$ python -q
>>> import numpy as np
>>> from numpy import linalg as LA
>>> np.set_printoptions(precision=2, suppress=True, linewidth=200, legacy="1.25")
>>> tidy = lambda a: np.round(a, 2) + 0
>>> m1 = np.load("out6.npy")
>>> tidy(m1)
array([[-1.16, -2.74,  0.34,  0.22],
       [ 1.09, -2.65, -0.9 ,  0.09],
       [-1.52, -2.52,  0.56,  0.22],
       [-1.25, -2.69,  0.4 ,  0.22],
       [-1.17, -2.73,  0.34,  0.22],
       [ 2.55,  0.85, -1.32, -0.19],
       [-2.29,  1.32,  1.42,  0.05],
       [-1.67, -2.39,  0.66,  0.23],
       [-2.61, -0.42,  1.4 ,  0.17],
       [-0.32, -2.97, -0.15,  0.18],
       [ 1.64, -2.23, -1.16,  0.03],
       [-0.25, -2.98, -0.19,  0.18],
       [ 1.91, -1.92, -1.28,  0.  ],
       [-0.64, -2.92,  0.03,  0.2 ],
       [-2.53,  0.63,  1.48,  0.11],
       [ 2.47,  1.14, -1.25, -0.2 ],
       [-1.97,  1.85,  1.3 ,  0.01],
       [-0.47,  2.9 ,  0.59, -0.13],
       [-0.77,  2.8 ,  0.74, -0.11],
       [-1.33, -2.64,  0.44,  0.22],
       [ 1.64,  2.42, -0.64, -0.23]])
>>> LA.lstsq(m1[:-1].T, m1[-1])[2]
2
>>> tidy(m1 @ LA.pinv(m1) @ m1)
array([[-1.16, -2.74,  0.34,  0.22],
       [ 1.09, -2.65, -0.9 ,  0.09],
       [-1.52, -2.52,  0.56,  0.22],
       [-1.25, -2.69,  0.4 ,  0.22],
       [-1.17, -2.73,  0.34,  0.22],
       [ 2.55,  0.85, -1.32, -0.19],
       [-2.29,  1.32,  1.42,  0.05],
       [-1.67, -2.39,  0.66,  0.23],
       [-2.61, -0.42,  1.4 ,  0.17],
       [-0.32, -2.97, -0.15,  0.18],
       [ 1.64, -2.23, -1.16,  0.03],
       [-0.25, -2.98, -0.19,  0.18],
       [ 1.91, -1.92, -1.28,  0.  ],
       [-0.64, -2.92,  0.03,  0.2 ],
       [-2.53,  0.63,  1.48,  0.11],
       [ 2.47,  1.14, -1.25, -0.2 ],
       [-1.97,  1.85,  1.3 ,  0.01],
       [-0.47,  2.9 ,  0.59, -0.13],
       [-0.77,  2.8 ,  0.74, -0.11],
       [-1.33, -2.64,  0.44,  0.22],
       [ 1.64,  2.42, -0.64, -0.23]])
>>> tidy(np.trace(LA.pinv(m1) @ m1))
2.0
>>> np.allclose(m1[:-1].T @ LA.lstsq(m1[:-1].T, m1[-1])[0], m1[-1])
True
>>> np.abs(np.diag(LA.qr(m1)[1])) > 1e-9
array([ True,  True, False, False])
>>> np.unique(m1.round(6), axis=0).shape
(21, 4)
>>> [round(float(x), 2) for x in LA.svd(m1, compute_uv=False)[:3]]
[10.79, 8.52, 0.0]
>>> feats = np.load("data.npy")
>>> feats
array([[ 9. , -0.3,  0.8, -1.4],
       [-0.5, -0.3, -1.3,  0. ],
       [ 6. ,  0.4,  0.9, -2. ],
       [-5. ,  0.1, -0.5,  0.5],
       [ 0.5,  0.8,  0.3,  0.3]])
>>> # column 0 is much longer than the rest
>>> tidy(LA.norm(feats, axis=0))
array([11.94,  0.99,  1.87,  2.51])
>>> tidy(LA.norm(feats[4], 1)), tidy(LA.norm(feats[4], np.inf))
(1.9, 0.8)
>>> tidy(LA.norm(feats, axis=1))
array([9.15, 1.42, 6.4 , 5.05, 1.03])
>>> Y = np.array([[0, 2], [-1, 3], [-1, -1], [3, 0]])
>>> LA.matrix_rank(m1 @ Y)
2
>>> tidy(np.einsum("ij,ij->i", m1, m1))
array([9., 9., 9., 9., 9., 9., 9., 9., 9., 9., 9., 9., 9., 9., 9., 9., 9., 9., 9., 9., 9.])
